$ python3 -q
>>> import numpy as np
>>> import numpy.linalg as la
>>> np.set_printoptions(precision=1, suppress=True, linewidth=100, floatmode="fixed")
>>> def rnd(a):
...     return np.round(a, 1) + 0
... 
>>> m1 = np.load("m.npy")
>>> m1
array([[ -1,  -5,  -8,   0,   9,  -2,  -9,   2,  -6],
       [  5,  -3, -14,   3,  17,   6, -10,   2,   0],
       [ 13,  -2, -19,   3,  19,   6, -14,  -1,   7],
       [  8,  -8, -15,  -3,  19,   9,  -6,  -9,   8],
       [  1,   0, -23, -11,  12,   8,  -4, -10,   6],
       [ -5,  -4, -28, -19,  13,  14,  -8, -12,   2],
       [ -4,   3, -29, -20,  14,   6,  -7, -10,  -2],
       [  4,   3, -35, -27,  15,  11, -10, -14,  -5],
       [  1,   1, -39, -21,  12,  14, -19, -16,  -4],
       [  3,  -5, -47, -29,   3,  18, -14, -21, -11],
       [  5, -10, -45, -37,  -6,  16, -17, -18, -17]])
>>> A2 = np.c_[m1[:, :2] @ np.array([[-1, 1], [1, 1]]), np.array([-2, 0, -1, 0, -2, 2, -2, 0, -2, 2, 0])]
>>> A2
array([[ -4,  -6,  -2],
       [ -8,   2,   0],
       [-15,  11,  -1],
       [-16,   0,   0],
       [ -1,   1,  -2],
       [  1,  -9,   2],
       [  7,  -1,  -2],
       [ -1,   7,   0],
       [  0,   2,  -2],
       [ -8,  -2,   2],
       [-15,  -5,   0]])
>>> la.matrix_rank(A2)
np.int64(3)
>>> la.matrix_rank(np.c_[m1, A2])
np.int64(10)
>>> W1 = np.array([[-1, 0, 3], [3, 1, 1], [3, -3, 0]])
>>> b = np.array([-1, 0, 0])
>>> H = np.maximum(A2 @ W1 + b, 0)
>>> rnd((H > 0).mean(axis=0))
array([0.5, 0.5, 0.3])
>>> H
array([[ 0,  0,  0],
       [13,  2,  0],
       [44, 14,  0],
       [15,  0,  0],
       [ 0,  7,  0],
       [ 0,  0,  0],
       [ 0,  5, 20],
       [21,  7,  4],
       [ 0,  8,  2],
       [ 7,  0,  0],
       [ 0,  0,  0]])
>>> (H > 0).astype(int)
array([[0, 0, 0],
       [1, 1, 0],
       [1, 1, 0],
       [1, 0, 0],
       [0, 1, 0],
       [0, 0, 0],
       [0, 1, 1],
       [1, 1, 1],
       [0, 1, 1],
       [1, 0, 0],
       [0, 0, 0]])
>>> C = np.array([[1, 0, 2], [1, 0, 2], [2, 2, 1]])
>>> W1 @ C
array([[5, 6, 1],
       [6, 2, 9],
       [0, 0, 0]])
>>> (H @ C).round(6).argmax(axis=1)
array([0, 2, 2, 2, 2, 0, 0, 2, 2, 2, 0])
>>> f, r1 = m1[6], m1[0]
>>> f @ f
np.int64(1651)
>>> p = (f @ r1) / (f @ f) * f
>>> la.matrix_rank(np.outer(f, r1))
np.int64(1)
>>> A2 = np.array([[1, 1, 1],
...     [3, 1, 3],
...     [2, 1, 0],
...     [2, 1, 0],
...     [1, 0, 1],
...     [1, 0, 3],
...     [0, 3, 3],
...     [3, 3, 1],
...     [0, 3, 3]])
>>> A2 @ m1
Traceback (most recent call last):
  File "<python-input-24>", line 1, in <module>
    A2 @ m1
    ~~~^~~~
ValueError: matmul: Input operand 1 has a mismatch in its core dimension 0, with gufunc signature (n?,k),(k,m?)->(n?,m?) (size 11 is different from 3)
>>> np.vstack([m1, A2.T]).shape
(14, 9)
>>> la.matrix_rank(np.vstack([m1, A2.T]))
np.int64(9)
>>> np.einsum("ij->j", m1)
array([  30,  -30, -302, -161,  127,  106, -118, -107,  -22])
>>> la.matrix_rank(m1 @ A2)
np.int64(3)
>>> G = m1.T @ m1
>>> la.matrix_rank(G)
np.int64(9)
>>> (m1 @ m1.T).shape
(11, 11)
>>> G
array([[  352,  -144,  -741,  -207,   417,   288,  -393,  -212,    23],
       [ -144,   262,   806,   438,  -194,  -333,   353,   303,   144],
       [ -741,   806,  9980,  6103, -2866, -3564,  3601,  3877,  1272],
       [ -207,   438,  6103,  4289, -1130, -2170,  1986,  2557,  1100],
       [  417,  -194, -2866, -1130,  2015,  1022, -1199,  -911,   247],
       [  288,  -333, -3564, -2170,  1022,  1350, -1266, -1431,  -391],
       [ -393,   353,  3601,  1986, -1199, -1266,  1488,  1280,   451],
       [ -212,   303,  3877,  2557,  -911, -1431,  1280,  1651,   516],
       [   23,   144,  1272,  1100,   247,  -391,   451,   516,   644]])
>>> rnd(la.eigvalsh(G)[::-1])
array([18948.1,  2032.2,   497.7,   260.4,   133.8,    84.7,    27.0,    23.8,    23.2])
>>> data = np.load("out16.npy")
>>> data
array([[ -0.7,  -0.4,   1.4,  -1.0,   0.0,   0.4,   0.0],
       [  0.6,  -0.3,  -0.4,   1.9,  -0.1,  -8.3,   0.0],
       [  0.5,   0.3,  -0.3,   0.2,   0.3,   4.0,   0.0],
       [ -1.0,  -0.6,  -0.8,   0.6,   0.1, -11.9,   0.0],
       [ -2.0,   0.2,  -0.2,  -0.4,  -0.2,   8.5,   0.0],
       [ -2.3,   0.0,   0.3,  -1.7,   0.1, -10.3,   0.0],
       [  0.0,  -0.6,  -0.8,   1.0,   0.0,   7.3,  -0.1],
       [ -0.5,   0.0,   1.1,  -1.0,   0.1,  -1.3,   0.0],
       [ -0.6,  -0.1,   0.9,   3.9,   0.0,  -5.1,   0.0],
       [  0.2,  -0.3,   0.9,   2.7,   0.3, -12.9,  -0.1],
       [  2.4,   0.4,   0.6,   0.4,  -0.1,   2.9,   0.0],
       [  0.3,   0.3,   0.0,   0.8,   0.2,  -1.8,  -0.1],
       [  0.3,   0.3,   0.0,  -1.6,   0.1,   4.8,   0.0],
       [ -1.0,   0.2,  -0.3,  -1.0,  -0.3,  -3.1,   0.0],
       [  0.4,   0.0,  -0.5,   3.3,   0.0,   2.7,   0.0],
       [ -1.9,  -0.1,  -0.4,  -8.0,   0.1,  10.4,  -0.1],
       [  1.3,   0.4,   0.8,   1.2,   0.1,  -5.3,   0.0],
       [  2.6,   0.4,  -0.1,   0.1,  -0.1,   3.7,   0.0],
       [ -0.1,   0.3,  -0.9,  -2.9,   0.1,  -0.7,  -0.1],
       [  0.0,  -0.2,  -0.8,  -2.6,  -0.2,  -0.5,   0.0],
       [  0.4,   0.1,   0.4,   0.0,   0.2,   6.1,   0.0],
       [  1.1,   0.0,  -0.2,  -0.4,  -0.1,   5.4,   0.0],
       [ -1.6,  -0.3,   0.4,   0.9,   0.0,  -3.6,   0.1],
       [  0.0,   0.3,  -0.1,   0.3,  -0.1,   6.4,   0.0],
       [ -0.7,  -0.5,   0.6,  -1.3,   0.1,  -3.3,   0.0],
       [ -0.4,  -0.1,  -0.5,  -2.2,   0.2,  -1.4,   0.0],
       [ -0.4,   0.2,  -0.5,   2.7,   0.3,   4.4,   0.1],
       [  1.5,  -0.2,   0.3,   2.6,   0.0,   2.8,  -0.1],
       [ -0.7,   0.4,   0.0,   4.4,   0.2,   7.0,   0.0],
       [  0.5,  -0.5,   0.0,  -3.4,   0.2,   5.8,   0.1],
       [ -3.0,   0.0,  -0.6,   2.2,  -0.2,   0.0,   0.0],
       [ -2.7,  -0.3,  -1.0,   0.4,   0.0,  -8.8,   0.1]])
>>> G = np.cov(data, rowvar=False)
>>> rnd(data.std(axis=0))
array([1.3, 0.3, 0.6, 2.4, 0.2, 6.1, 0.1])
>>> rnd(np.median(data, axis=0))
array([ 0.0,  0.0, -0.1,  0.2,  0.0,  0.2,  0.0])
>>> np.argwhere(np.triu(np.abs(np.corrcoef(data.T)) > 0.8, 1))
array([], shape=(0, 2), dtype=int64)
>>> rnd(np.polyfit(data[:, 2], data[:, 0], 1))
array([ 0.5, -0.2])
>>> np.argsort(-data.std(axis=0).round(6), kind="stable")
array([5, 3, 0, 2, 1, 4, 6])
>>> G = data.T @ data
>>> la.matrix_rank(G)
np.int64(7)
>>> (data @ data.T).shape
(32, 32)
>>> rnd(np.diag(G))
array([  55.2,    3.1,   12.1,  186.0,    0.8, 1175.1,    0.1])
>>> A2 = np.c_[data[:, :5] @ np.array([[6, -1, 2, 9, 7],
...     [3, -3, 7, 2, 9],
...     [2, 5, -2, 1, -1],
...     [6, -7, 9, -2, 0],
...     [-6, -6, 1, -2, 3]]), np.array([-1, -1, 2, -1, 1, -3, -1, -1, -3, 0, -2, 1, -3, -2, -1, 2, -2, -1, -3, 3, 0, 2, -3, -1, 2, -3, -3, 2, 0, -2, -1, 0])]
>>> rnd(A2)
array([[ -8.6,  15.9, -16.0,  -3.7,  -9.9,  -1.0],
       [ 13.9, -14.4,  16.9,   0.8,   1.6,  -1.0],
       [  2.7,  -6.1,   5.8,   3.8,   7.4,   2.0],
       [ -6.4,  -6.0,   0.9, -12.4, -11.3,  -1.0],
       [-13.0,   4.4,  -6.0, -16.6, -12.6,   1.0],
       [-24.0,  15.1, -20.4, -17.2, -16.1,  -3.0],
       [  2.6,  -9.2,   6.4,  -4.0,  -4.6,  -1.0],
       [ -7.4,  12.4, -12.1,  -1.6,  -4.3,  -1.0],
       [ 21.3, -21.9,  31.4, -12.5,  -6.0,  -3.0],
       [ 16.5, -15.5,  21.1,  -3.9,  -1.3,   0.0],
       [ 19.8,  -2.8,   9.9,  22.4,  19.5,  -2.0],
       [  6.3,  -8.0,  10.1,   1.3,   5.4,   1.0],
       [ -7.5,   9.4, -11.6,   6.3,   5.1,  -3.0],
       [-10.2,   7.7,  -9.3,  -6.3,  -5.8,  -2.0],
       [ 21.2, -26.0,  31.5,  -3.5,   3.3,  -1.0],
       [-61.1,  55.6, -75.6,  -1.9, -13.5,   2.0],
       [ 17.2,  -7.5,  14.7,  10.7,  12.2,  -2.0],
       [ 17.8,  -4.4,   9.0,  24.1,  21.6,  -1.0],
       [-19.5,  14.4, -22.3,   4.4,   3.2,  -3.0],
       [-16.6,  16.0, -23.4,   4.4,  -1.6,   3.0],
       [  2.3,   0.1,   0.9,   3.8,   3.9,   0.0],
       [  4.4,   1.3,  -1.1,  10.7,   7.6,   2.0],
       [ -4.3,  -1.8,   2.0, -16.4, -14.3,  -3.0],
       [  3.1,  -2.9,   4.9,   0.1,   2.5,  -1.0],
       [-12.9,  13.7, -17.7,  -4.3,  -9.7,   2.0],
       [-18.1,  12.4, -20.1,  -0.3,  -2.6,  -3.0],
       [ 11.6, -23.4,  26.2,  -9.7,   0.4,  -3.0],
       [ 24.6, -17.6,  24.4,   8.2,   8.4,   2.0],
       [ 22.2, -32.5,  41.2, -14.7,  -0.7,   0.0],
       [-20.1,  23.6, -32.9,   9.9,  -0.4,  -2.0],
       [ -4.8, -14.2,  14.8, -31.6, -21.0,  -1.0],
       [-16.7,  -4.2,  -1.9, -26.7, -20.6,   0.0]])
>>> la.matrix_rank(np.c_[data, A2])
np.int64(8)
>>> la.matrix_rank(A2)
np.int64(6)
>>> rnd(la.norm(data, 1)), rnd(la.norm(data, np.inf))
(np.float64(160.9), np.float64(21.0))
>>> rnd(la.norm(data, 2))
np.float64(34.5)
>>> la.norm(data, axis=1).argmax()
np.int64(15)
>>> idx = data[:, 5] > np.median(data[:, 5])
>>> f = data[idx].mean(axis=0) - data[~idx].mean(axis=0)
>>> (((data - data.mean(axis=0)) @ f > 0) == idx).mean()
np.float64(1.0)
>>> ((data - data.mean(axis=0)) @ f > 0).astype(int)
array([1, 0, 1, 0, 1, 0, 1, 0, 0, 0, 1, 0, 1, 0, 1, 1, 0, 1, 0, 0, 1, 1, 0, 1, 0, 0, 1, 1, 1, 1, 0,
       0])
>>> idx.astype(int)
array([1, 0, 1, 0, 1, 0, 1, 0, 0, 0, 1, 0, 1, 0, 1, 1, 0, 1, 0, 0, 1, 1, 0, 1, 0, 0, 1, 1, 1, 1, 0,
       0])
>>> E = np.load("sample19.npy")
>>> rnd(E)
array([[-1.3,  1.5, -0.3,  1.3, -1.2, -1.8,  0.8,  3.6, -1.0, -0.6, -2.9,  1.3, -0.5],
       [-0.2,  0.8, -1.0, -0.3,  0.1,  0.5,  0.5,  1.5, -0.8, -1.2,  0.0,  0.8, -0.3],
       [ 0.5,  0.1,  0.0, -0.4,  0.9,  0.9, -0.2,  0.5,  0.1, -0.4,  0.6, -0.6, -0.4],
       [ 0.0,  0.8,  1.0,  1.1, -1.0,  0.2, -0.7,  1.7, -0.9,  0.7, -1.6,  0.1, -1.3],
       [ 0.7, -1.3, -2.3, -2.7,  2.3,  1.7,  0.9, -3.4,  1.0, -2.0,  4.4, -0.2,  1.9],
       [-0.8,  1.0, -0.6,  0.7, -2.2, -0.3,  0.4,  1.2, -1.6, -0.4, -1.3,  2.2, -0.2],
       [-0.3,  0.3, -1.2, -0.8,  2.7, -0.7,  1.1,  2.1,  1.0, -1.8,  0.3, -1.1,  0.4]])
>>> left, s, VT = la.svd(E)
>>> V = VT[:(s > 1e-8).sum()]
>>> rng = np.random.default_rng(13)
>>> x = E[6] + -2 * E[4] + rng.integers(2) * np.eye(13)[1]
>>> rnd(x)
array([-1.8,  3.8,  3.4,  4.7, -1.8, -4.1, -0.7,  8.9, -1.0,  2.2, -8.5, -0.7, -3.4])
>>> np.allclose(V.T @ V @ x, x)
False
>>> la.matrix_rank(np.vstack([E, x]))
np.int64(5)
>>> rnd(np.diag(V.T @ V))
array([0.1, 0.1, 0.3, 0.1, 0.5, 0.5, 0.2, 0.7, 0.2, 0.3, 0.3, 0.4, 0.2])
>>> arr = np.load("test13.npy")
>>> rnd(arr)
array([[-3.4, -5.1, -2.2, -9.3, -4.1, -9.1,  2.9,  4.3,  3.1],
       [-3.3, -4.8, -2.2, -8.8, -4.0, -8.5,  2.7,  4.0,  3.0],
       [-2.1, -2.2, -2.0, -5.3, -3.1, -4.3,  1.1,  2.1,  2.1],
       [-1.9, -1.8, -2.0, -4.8, -2.9, -3.7,  0.9,  1.9,  1.9],
       [-0.7, -0.1, -1.0, -1.3, -1.2, -0.6, -0.3,  0.1,  0.4],
       [-0.2,  0.0, -0.3, -0.3, -0.3, -0.1, -0.2, -0.1,  0.0],
       [ 0.2,  0.0,  0.4,  0.3,  0.3,  0.1,  0.3,  0.2,  0.0],
       [ 0.3,  0.0,  0.4,  0.4,  0.4,  0.1,  0.3,  0.2,  0.1],
       [ 1.6,  0.4,  2.0,  2.1,  1.7,  1.1,  2.1,  1.5,  1.1],
       [ 5.8,  3.6,  5.2,  7.3,  3.7,  6.7,  6.9,  5.7,  6.3]])
>>> left, s, VT = la.svd(m1, full_matrices=False)
>>> rnd(left.T @ left)
array([[1.0, 0.0, 0.0, 0.0, 0.0, 0.0, 0.0, 0.0, 0.0],
       [0.0, 1.0, 0.0, 0.0, 0.0, 0.0, 0.0, 0.0, 0.0],
       [0.0, 0.0, 1.0, 0.0, 0.0, 0.0, 0.0, 0.0, 0.0],
       [0.0, 0.0, 0.0, 1.0, 0.0, 0.0, 0.0, 0.0, 0.0],
       [0.0, 0.0, 0.0, 0.0, 1.0, 0.0, 0.0, 0.0, 0.0],
       [0.0, 0.0, 0.0, 0.0, 0.0, 1.0, 0.0, 0.0, 0.0],
       [0.0, 0.0, 0.0, 0.0, 0.0, 0.0, 1.0, 0.0, 0.0],
       [0.0, 0.0, 0.0, 0.0, 0.0, 0.0, 0.0, 1.0, 0.0],
       [0.0, 0.0, 0.0, 0.0, 0.0, 0.0, 0.0, 0.0, 1.0]])
>>> rnd(s / s[0])
array([1.0, 0.3, 0.2, 0.1, 0.1, 0.1, 0.0, 0.0, 0.0])
>>> rnd(np.abs(VT[0]))
array([0.1, 0.1, 0.7, 0.5, 0.2, 0.3, 0.3, 0.3, 0.1])
>>> np.allclose(left * s @ VT, m1)
True
